In [1]: import numpy as np

In [2]: from numpy import linalg as LA

In [3]: np.set_printoptions(suppress=True, linewidth=160)

In [4]: def rd(a):
   ...:     return np.round(a, 3) + 0
   ...: 

In [5]: X = np.loadtxt("layer18.csv", delimiter=",")

In [6]: print(X)
[[ 0.  0.  0. -1.  0.]
 [ 0.  0.  0.  0.  0.]
 [ 0.  0.  0.  0. -1.]
 [-1.  0.  0.  0.  0.]
 [ 0.  0. -1.  0.  0.]]

In [7]: def softmax(z):
   ...:     e = np.exp(z - z.max(axis=-1, keepdims=True))
   ...:     return e / e.sum(axis=-1, keepdims=True)
   ...: 

In [8]: print(rd(softmax(X).sum(axis=1)))
[1. 1. 1. 1. 1.]

In [9]: print(softmax(10 * X[1]))
[0.2 0.2 0.2 0.2 0.2]

In [10]: S = X @ X.T / np.sqrt(5)

In [11]: print(rd(softmax(S)))
[[0.281 0.18  0.18  0.18  0.18 ]
 [0.2   0.2   0.2   0.2   0.2  ]
 [0.18  0.18  0.281 0.18  0.18 ]
 [0.18  0.18  0.18  0.281 0.18 ]
 [0.18  0.18  0.18  0.18  0.281]]

In [12]: print(softmax(S).round(6).argmax(axis=1))
[0 0 2 3 4]

In [13]: print(rd(softmax(S + np.triu(np.full(S.shape, -np.inf), 1))))
[[1.    0.    0.    0.    0.   ]
 [0.5   0.5   0.    0.    0.   ]
 [0.281 0.281 0.439 0.    0.   ]
 [0.219 0.219 0.219 0.343 0.   ]
 [0.18  0.18  0.18  0.18  0.281]]

In [14]: W0 = np.load("out12.npy")

In [15]: print(W0)
[[ 1.  6. -6.]
 [ 8. -3. -4.]
 [ 8.  2. -9.]]

In [16]: x0 = np.array([9, 7, 6])

In [17]: a = np.maximum(W0 @ x0, 0)

In [18]: print(np.maximum(W0 @ x0, 0) - np.maximum(-W0 @ x0, 0))
[15. 27. 32.]

In [19]: print(W0.T @ a)
[ 487.   73. -486.]

In [20]: print(np.flatnonzero(a > 1e-9))
[0 1 2]

In [21]: rng = np.random.default_rng(718)

In [22]: lab = rng.permutation(3)

In [23]: print(lab)
[1 0 2]

In [24]: Y = W0[lab][:, lab]

In [25]: print(np.diag(Y))
[-3.  1. -9.]

In [26]: print(Y)
[[-3.  8. -4.]
 [ 6.  1. -6.]
 [ 2.  8. -9.]]

In [27]: print(rd(np.sort(np.abs(LA.eigvals(Y)))))
[1. 5. 7.]

In [28]: print(np.trace(Y))
-11.0

In [29]: print(rd(LA.det(Y)), rd(LA.det(W0[lab])))
35.0 -35.0

In [30]: K = np.loadtxt("arr.csv", delimiter=",")

In [31]: print(K)
[[3. 3. 0. 0. 0. 0.]
 [4. 0. 0. 0. 0. 0.]
 [2. 2. 0. 0. 0. 0.]
 [0. 0. 3. 3. 0. 0.]
 [0. 0. 4. 0. 0. 0.]
 [0. 0. 2. 2. 0. 0.]
 [0. 0. 0. 0. 3. 3.]
 [0. 0. 0. 0. 4. 0.]
 [0. 0. 0. 0. 2. 2.]]

In [32]: print(rd(softmax(10 * K[1])))
[1. 0. 0. 0. 0. 0.]

In [33]: print(rd(softmax(K[1] + -2)))
[0.916 0.017 0.017 0.017 0.017 0.017]

In [34]: S = K @ K.T / np.sqrt(6)

In [35]: print(rd(softmax(S)[1] @ K))
[3.753 0.533 0.011 0.006 0.011 0.006]

In [36]: P = K @ LA.solve(K.T @ K, K.T)

In [37]: print(LA.matrix_rank(np.eye(9) - P))
3

In [38]: print(np.trace(P))
6.0

In [39]: print(rd(np.diag(P)))
[0.692 1.    0.308 0.692 1.    0.308 0.692 1.    0.308]

In [40]: print(np.allclose(P @ P, P))
True

In [41]: print(P @ K[:, 2])
[0. 0. 0. 3. 4. 2. 0. 0. 0.]

In [42]: print(rd(P))
[[0.692 0.    0.462 0.    0.    0.    0.    0.    0.   ]
 [0.    1.    0.    0.    0.    0.    0.    0.    0.   ]
 [0.462 0.    0.308 0.    0.    0.    0.    0.    0.   ]
 [0.    0.    0.    0.692 0.    0.462 0.    0.    0.   ]
 [0.    0.    0.    0.    1.    0.    0.    0.    0.   ]
 [0.    0.    0.    0.462 0.    0.308 0.    0.    0.   ]
 [0.    0.    0.    0.    0.    0.    0.692 0.    0.462]
 [0.    0.    0.    0.    0.    0.    0.    1.    0.   ]
 [0.    0.    0.    0.    0.    0.    0.462 0.    0.308]]

In [43]: print(rd(LA.eigvalsh(P)))
[0. 0. 0. 1. 1. 1. 1. 1. 1.]
